>>> import numpy as np
>>> np.set_printoptions(suppress=True, linewidth=160)
>>> tidy = lambda a: np.round(a, 3) + 0
>>> feats = np.diag(np.array([2, -2, -2, 3, -2, 0, 3])) + 2 * np.eye(7, k=1) + 2 * np.eye(7, k=-1)
>>> feats
array([[ 2.,  2.,  0.,  0.,  0.,  0.,  0.],
       [ 2., -2.,  2.,  0.,  0.,  0.,  0.],
       [ 0.,  2., -2.,  2.,  0.,  0.,  0.],
       [ 0.,  0.,  2.,  3.,  2.,  0.,  0.],
       [ 0.,  0.,  0.,  2., -2.,  2.,  0.],
       [ 0.,  0.,  0.,  0.,  2.,  0.,  2.],
       [ 0.,  0.,  0.,  0.,  0.,  2.,  3.]])
>>> rng = np.random.default_rng(334283)
>>> labels = rng.permutation(7)
>>> Y = feats[:, labels] * rng.choice([-1, 1], 7)
>>> Y
array([[ 0., -0.,  2., -2., -0., -0.,  0.],
       [ 0., -0., -2., -2., -2., -0.,  0.],
       [ 2., -0.,  2., -0.,  2., -0.,  0.],
       [ 3., -2.,  0., -0., -2., -0.,  0.],
       [ 2.,  2.,  0., -0., -0., -2.,  0.],
       [ 0., -2.,  0., -0., -0., -0.,  2.],
       [ 0., -0.,  0., -0., -0., -2.,  3.]])
>>> U, _, Vh = np.linalg.svd(feats.T @ Y)
>>> tidy(U @ Vh)
array([[ 0.,  0.,  0., -1.,  0.,  0.,  0.],
       [ 0.,  0.,  1.,  0.,  0.,  0.,  0.],
       [ 0.,  0.,  0.,  0., -1.,  0.,  0.],
       [ 1.,  0.,  0.,  0.,  0.,  0.,  0.],
       [ 0., -1.,  0.,  0.,  0.,  0.,  0.],
       [ 0.,  0.,  0.,  0.,  0., -1.,  0.],
       [ 0.,  0.,  0.,  0.,  0.,  0.,  1.]])
>>> labels
array([3, 4, 1, 0, 2, 5, 6])
>>> tidy(np.linalg.lstsq(feats, Y)[0])
array([[ 0.,  0.,  0., -1.,  0.,  0.,  0.],
       [ 0.,  0.,  1.,  0.,  0.,  0.,  0.],
       [ 0.,  0.,  0.,  0., -1.,  0.,  0.],
       [ 1.,  0.,  0.,  0.,  0.,  0.,  0.],
       [ 0., -1.,  0.,  0.,  0.,  0.,  0.],
       [ 0.,  0.,  0.,  0.,  0., -1.,  0.],
       [ 0.,  0.,  0.,  0.,  0.,  0.,  1.]])
>>> [round(float(np.linalg.det(feats[:i, :i])), 2) + 0 for i in range(1, 8)]
[2.0, -8.0, 8.0, 56.0, -144.0, -224.0, -96.0]
>>> tidy(np.linalg.eigvalsh(feats).min())
np.float64(-4.676)
>>> np.all(np.linalg.eigvalsh(feats) > 0)
np.False_
>>> O, _ = np.linalg.qr(np.array([[-0.5, -0.1, 0.9, -0.1, -0.2, 0.9, -0.7],
...     [0.1, -0.3, -1.4, 0.8, 0.9, 0.0, 0.1],
...     [0.9, 1.3, -1.9, 0.5, -2.0, 2.2, 0.0],
...     [1.0, -0.9, -0.9, 0.0, -0.2, 1.7, 0.2],
...     [-0.5, 1.2, -0.3, -0.9, -1.0, 0.5, 0.0],
...     [-0.6, 0.6, -2.0, 1.0, 0.1, 0.1, 1.6],
...     [0.9, 0.9, 1.0, 1.2, 0.7, 0.2, -0.3]]))
>>> E = -1 * O
>>> tidy(E)
array([[ 0.268,  0.035, -0.218, -0.148, -0.623,  0.651, -0.212],
       [-0.054,  0.133,  0.443, -0.324,  0.404,  0.259, -0.67 ],
       [-0.482, -0.554,  0.351,  0.187, -0.462, -0.14 , -0.263],
       [-0.535,  0.412,  0.292,  0.246,  0.012,  0.491,  0.396],
       [ 0.268, -0.535, -0.006,  0.523,  0.414,  0.443,  0.036],
       [ 0.321, -0.274,  0.574, -0.472, -0.071,  0.066,  0.51 ],
       [-0.482, -0.379, -0.467, -0.531,  0.241,  0.217,  0.14 ]])
>>> # orthonormal columns
>>> tidy(np.trace(E))
np.float64(1.619)
>>> tidy(np.linalg.det(E))
np.float64(-1.0)
>>> tidy(E[:, 2] @ E[:, 5])
np.float64(0.0)
>>> tidy(E @ E.T)
array([[1., 0., 0., 0., 0., 0., 0.],
       [0., 1., 0., 0., 0., 0., 0.],
       [0., 0., 1., 0., 0., 0., 0.],
       [0., 0., 0., 1., 0., 0., 0.],
       [0., 0., 0., 0., 1., 0., 0.],
       [0., 0., 0., 0., 0., 1., 0.],
       [0., 0., 0., 0., 0., 0., 1.]])
>>> tidy(np.linalg.pinv(E))
array([[ 0.268, -0.054, -0.482, -0.535,  0.268,  0.321, -0.482],
       [ 0.035,  0.133, -0.554,  0.412, -0.535, -0.274, -0.379],
       [-0.218,  0.443,  0.351,  0.292, -0.006,  0.574, -0.467],
       [-0.148, -0.324,  0.187,  0.246,  0.523, -0.472, -0.531],
       [-0.623,  0.404, -0.462,  0.012,  0.414, -0.071,  0.241],
       [ 0.651,  0.259, -0.14 ,  0.491,  0.443,  0.066,  0.217],
       [-0.212, -0.67 , -0.263,  0.396,  0.036,  0.51 ,  0.14 ]])
>>> tidy(np.linalg.svd(E, compute_uv=False))
array([1., 1., 1., 1., 1., 1., 1.])
>>> tidy(np.linalg.norm(E, axis=0))
array([1., 1., 1., 1., 1., 1., 1.])
>>> mat = np.load("sample17.npy")
>>> tidy(mat)
array([[ 0.866,  0.   ,  0.   , -0.5  ,  0.   ,  0.   ,  0.   ,  0.   ,  0.   ],
       [ 0.   ,  1.   ,  0.   ,  0.   ,  0.   ,  0.   ,  0.   ,  0.   ,  0.   ],
       [ 0.   ,  0.   ,  1.   ,  0.   ,  0.   ,  0.   ,  0.   ,  0.   ,  0.   ],
       [ 0.5  ,  0.   ,  0.   ,  0.866,  0.   ,  0.   ,  0.   ,  0.   ,  0.   ],
       [ 0.   ,  0.   ,  0.   ,  0.   ,  1.   ,  0.   ,  0.   ,  0.   ,  0.   ],
       [ 0.   ,  0.   ,  0.   ,  0.   ,  0.   ,  1.   ,  0.   ,  0.   ,  0.   ],
       [ 0.   ,  0.   ,  0.   ,  0.   ,  0.   ,  0.   ,  1.   ,  0.   ,  0.   ],
       [ 0.   ,  0.   ,  0.   ,  0.   ,  0.   ,  0.   ,  0.   ,  1.   ,  0.   ],
       [ 0.   ,  0.   ,  0.   ,  0.   ,  0.   ,  0.   ,  0.   ,  0.   ,  1.   ]])
>>> tidy(np.linalg.norm(mat, 2))
np.float64(1.0)
>>> np.linalg.norm(mat, axis=1).argmax()
np.int64(0)
>>> tidy(np.linalg.norm(mat) ** 2 / np.linalg.norm(mat, 2) ** 2)
np.float64(9.0)
